$ python3 -q
>>> import numpy as np
>>> np.set_printoptions(precision=1, suppress=True, linewidth=200)
>>> def tidy(a):
...     return np.round(a, 1) + 0
... 
>>> J = np.abs(np.array([[-3, 1, 1, -1, 2, -1],
...     [-2, 0, -3, -2, 3, 0],
...     [-2, 0, -3, -3, -1, 0],
...     [-1, -1, -2, -2, 3, 3],
...     [-1, 3, -2, 2, 0, -1],
...     [-3, -2, -3, 0, -1, 0]])) + np.eye(6)
>>> J = J / J.sum(axis=1, keepdims=True)
>>> print(tidy(J))
[[0.4 0.1 0.1 0.1 0.2 0.1]
 [0.2 0.1 0.3 0.2 0.3 0. ]
 [0.2 0.  0.4 0.3 0.1 0. ]
 [0.1 0.1 0.2 0.2 0.2 0.2]
 [0.1 0.3 0.2 0.2 0.1 0.1]
 [0.3 0.2 0.3 0.  0.1 0.1]]
>>> f = np.array([1, 4, -5, 1, 1, 5])
>>> other = J + np.outer(f, np.eye(6)[2])
>>> print(np.linalg.matrix_rank(other - J))
1
>>> print(tidy(np.linalg.det(other) / np.linalg.det(J)), tidy(1 + np.linalg.solve(J, f)[2]))
9.3 9.3
>>> print(np.linalg.matrix_rank(np.linalg.inv(other) - np.linalg.inv(J), tol=1e-8))
1
>>> vec = np.array([3, -1, -2, -2, -3, -2])
>>> rhs = J @ vec
>>> print(tidy(rhs))
[-0.1 -1.3 -1.1 -1.8 -1.3 -0.4]
>>> print(tidy(np.linalg.solve(J, J[:, 0])))
[1. 0. 0. 0. 0. 0.]
>>> print(tidy(np.linalg.solve(J, -1 * rhs)))
[-3.  1.  2.  2.  3.  2.]
>>> left, sv, Vt = np.linalg.svd(J, full_matrices=False)
>>> print(tidy(left.T @ J @ Vt.T))
[[1.  0.  0.  0.  0.  0. ]
 [0.  0.3 0.  0.  0.  0. ]
 [0.  0.  0.3 0.  0.  0. ]
 [0.  0.  0.  0.3 0.  0. ]
 [0.  0.  0.  0.  0.1 0. ]
 [0.  0.  0.  0.  0.  0.1]]
>>> print(left.shape, sv.shape, Vt.shape)
(6, 6) (6,) (6, 6)
>>> print(tidy(np.sqrt((sv ** 2).sum())), tidy(np.linalg.norm(J)))
1.2 1.2
>>> print(tidy(Vt @ Vt.T))
[[1. 0. 0. 0. 0. 0.]
 [0. 1. 0. 0. 0. 0.]
 [0. 0. 1. 0. 0. 0.]
 [0. 0. 0. 1. 0. 0.]
 [0. 0. 0. 0. 1. 0.]
 [0. 0. 0. 0. 0. 1.]]
